% ipython --no-banner

In [1]: import numpy as np

In [2]: from numpy import linalg as LA

In [3]: np.set_printoptions(precision=4, suppress=True, linewidth=100, floatmode="fixed")

In [4]: feats = np.loadtxt("sample4.csv", delimiter=",")

In [5]: print(feats)
[[1.0000 0.2000 0.0400 0.0080 0.0016]
 [0.2000 1.0000 0.2000 0.0400 0.0080]
 [0.0400 0.2000 1.0000 0.2000 0.0400]
 [0.0080 0.0400 0.2000 1.0000 0.2000]
 [0.0016 0.0080 0.0400 0.2000 1.0000]]

In [6]: x0 = np.ones(5)

In [7]: for _ in range(3):
   ...:     x0 = feats @ x0
   ...:     x0 /= LA.norm(x0)
   ...:     print(round(x0 @ feats @ x0, 4))
   ...: 
1.388
1.3939
1.3966

In [8]: print(x0)
[0.3564 0.4872 0.5209 0.4872 0.3564]

In [9]: print(np.round(LA.eigvalsh(feats)[-1], 4))
1.3988

In [10]: ev, vecs = LA.eig(feats)

In [11]: print(np.sort(LA.eigvals(feats @ feats)))
[0.4837 0.6182 0.8974 1.3740 1.9566]

In [12]: Lm = LA.cholesky(feats)

In [13]: print(feats / np.sqrt(np.outer(np.diag(feats), np.diag(feats))))
[[1.0000 0.2000 0.0400 0.0080 0.0016]
 [0.2000 1.0000 0.2000 0.0400 0.0080]
 [0.0400 0.2000 1.0000 0.2000 0.0400]
 [0.0080 0.0400 0.2000 1.0000 0.2000]
 [0.0016 0.0080 0.0400 0.2000 1.0000]]

In [14]: print(LA.eigvalsh(feats).min() > 0)
True

In [15]: x0 = np.array([3, 2, 1, 3, 3])

In [16]: target = feats @ x0

In [17]: coef, lr = np.zeros(5), 1 / LA.norm(feats, 2) ** 2

In [18]: for i in range(5):
    ...:     coef -= lr * feats.T @ (feats @ coef - target)
    ...:     if i % 1 == 0: print(i, round(LA.norm(feats @ coef - target), 4))
    ...: 
0 1.4218
1 0.7806
2 0.4352
3 0.2475
4 0.1447

In [19]: print(round(LA.cond(feats), 4))
2.0112

In [20]: ev, vecs = LA.eigh(feats)

In [21]: x0 = np.array([2, 1, 0, 1, 2])

In [22]: print(vecs * np.abs(ev) @ vecs.T)
[[1.0000 0.2000 0.0400 0.0080 0.0016]
 [0.2000 1.0000 0.2000 0.0400 0.0080]
 [0.0400 0.2000 1.0000 0.2000 0.0400]
 [0.0080 0.0400 0.2000 1.0000 0.2000]
 [0.0016 0.0080 0.0400 0.2000 1.0000]]

In [23]: print(np.abs(feats).sum(axis=1).max(), round(float(np.abs(ev).max()), 4))
1.48 1.3988
